$ ipython --no-banner

In [1]: import numpy as np

In [2]: np.set_printoptions(suppress=True, linewidth=160)

In [3]: rd = lambda a: np.round(a, 4) + 0

In [4]: E = np.load("run2.npy")

In [5]: E
Out[5]: 
array([[  0,  -2,  11],
       [  2,   0,  -8],
       [-11,   8,   0]])

In [6]: rk = np.linalg.matrix_rank(E)

In [7]: rk
Out[7]: np.int64(2)

In [8]: null = np.linalg.svd(E)[2][rk:].T

In [9]: print([int(np.linalg.matrix_rank(E[:, :j + 1])) for j in range(3)])
[1, 2, 2]

In [10]: np.linalg.matrix_rank(E.T @ E), np.linalg.matrix_rank(E @ E.T)
Out[10]: (np.int64(2), np.int64(2))

In [11]: [int(np.linalg.matrix_rank(E[:i])) for i in range(1, len(E) + 1)]
Out[11]: [1, 2, 2]

In [12]: [int(np.linalg.matrix_rank(np.delete(E, i, axis=0))) for i in range(3)]
Out[12]: [2, 2, 2]

In [13]: hat = np.triu(np.array([[8, 4, 4], [7, 8, 4], [4, 9, 4]]), 1) + np.eye(3)

In [14]: A2 = hat @ E @ np.linalg.inv(hat)

In [15]: A2
Out[15]: 
array([[ -36.,  174., -573.],
       [ -42.,  200., -640.],
       [ -11.,   52., -164.]])

In [16]: hat @ E - E @ hat
Out[16]: 
array([[-36.,  32., -24.],
       [-44.,  24.,  -8.],
       [  0.,  44.,  12.]])

In [17]: np.trace(A2), np.trace(E)
Out[17]: (np.float64(0.0), np.int64(0))

In [18]: np.linalg.matrix_rank(A2)
Out[18]: np.int64(2)

In [19]: rd(np.abs(np.linalg.eigvals(E)).max())
Out[19]: np.float64(13.7477)

In [20]: rd(np.linalg.det(E))
Out[20]: np.float64(0.0)

In [21]: np.allclose(E, E.T)
Out[21]: False

In [22]: np.trace(E)
Out[22]: np.int64(0)

In [23]: (E - E.T) / 2
Out[23]: 
array([[  0.,  -2.,  11.],
       [  2.,   0.,  -8.],
       [-11.,   8.,   0.]])
